$ python -q
>>> import numpy as np
>>> np.set_printoptions(precision=3, suppress=True, linewidth=200, floatmode="fixed")
>>> def tidy(a):
...     return np.round(a, 3) + 0
... 
>>> O, _ = np.linalg.qr(np.array([[0.0, 1.9, 1.0, -0.9, -0.2],
...     [-0.4, -1.2, -0.5, -1.5, -0.7],
...     [-1.5, -0.5, -0.6, -0.6, -0.9],
...     [-1.2, -0.2, 0.4, 1.6, -0.5],
...     [0.5, -0.4, 0.3, 2.4, -1.6]]))
>>> J = O[:, :5]
>>> print(tidy(J))
[[ 0.000  0.841  0.154 -0.374  0.360]
 [ 0.198 -0.476  0.092 -0.824  0.217]
 [ 0.741 -0.016 -0.382  0.271  0.481]
 [ 0.593  0.076  0.692  0.070 -0.400]
 [-0.247 -0.246  0.586  0.321  0.657]]
>>> print(tidy(np.linalg.pinv(J)))
[[ 0.000  0.198  0.741  0.593 -0.247]
 [ 0.841 -0.476 -0.016  0.076 -0.246]
 [ 0.154  0.092 -0.382  0.692  0.586]
 [-0.374 -0.824  0.271  0.070  0.321]
 [ 0.360  0.217  0.481 -0.400  0.657]]
>>> print(tidy(J.T @ J))
[[1.000 0.000 0.000 0.000 0.000]
 [0.000 1.000 0.000 0.000 0.000]
 [0.000 0.000 1.000 0.000 0.000]
 [0.000 0.000 0.000 1.000 0.000]
 [0.000 0.000 0.000 0.000 1.000]]
>>> print(tidy(J @ J.T))
[[1.000 0.000 0.000 0.000 0.000]
 [0.000 1.000 0.000 0.000 0.000]
 [0.000 0.000 1.000 0.000 0.000]
 [0.000 0.000 0.000 1.000 0.000]
 [0.000 0.000 0.000 0.000 1.000]]
>>> print(tidy(np.linalg.svd(J, compute_uv=False)))
[1.000 1.000 1.000 1.000 1.000]
>>> print(tidy(np.linalg.norm(J, axis=0)))
[1.000 1.000 1.000 1.000 1.000]
>>> x = np.array([1, 0, 2, 1, 2])
>>> print(tidy(np.abs(np.linalg.eigvals(J))))
[1.000 1.000 1.000 1.000 1.000]
>>> print(5 - np.linalg.matrix_rank(J - np.eye(5), tol=1e-8))
1
>>> print(tidy(np.sort(np.abs(np.degrees(np.angle(np.linalg.eigvals(J)))))))
[  0.000  67.421  67.421 161.705 161.705]
>>> print([p for p in range(1, 25) if np.allclose(np.linalg.matrix_power(J, p), np.eye(5))])
[]
>>> x = np.array([-1, -2, 0, 2, 0])
>>> target = J @ x
>>> b, lr = np.zeros(5), 1 / np.linalg.norm(J, 2) ** 2
>>> for i in range(150):
...     b -= lr * J.T @ (J @ b - target)
...     if i % 50 == 0: print(i, round(np.linalg.norm(J @ b - target), 3))
... 
0 0.0
50 0.0
100 0.0
>>> print(tidy(b))
[-1.000 -2.000  0.000  2.000  0.000]
>>> print(tidy(np.linalg.cond(J)))
1.0
>>> K = np.load("data.npy")
>>> print(K)
[[45 20 32 20 28]
 [20 19 17  9 19]
 [32 17 34 17 25]
 [20  9 17 23 17]
 [28 19 25 17 39]]
>>> M2 = K / np.linalg.norm(K, axis=1, keepdims=True)
>>> C2 = M2 @ M2.T
>>> print((np.abs(C2) > 0.9).astype(int))
[[1 1 1 1 1]
 [1 1 1 1 1]
 [1 1 1 1 1]
 [1 1 1 1 1]
 [1 1 1 1 1]]
>>> print(tidy(np.degrees(np.arccos(np.clip(C2[0, 1], -1, 1)))))
15.297
>>> print(tidy(C2))
[[1.000 0.965 0.987 0.944 0.951]
 [0.965 1.000 0.965 0.903 0.969]
 [0.987 0.965 1.000 0.944 0.958]
 [0.944 0.903 0.944 1.000 0.927]
 [0.951 0.969 0.958 0.927 1.000]]
>>> print(tidy(np.linalg.norm(M2, axis=1)))
[1.000 1.000 1.000 1.000 1.000]
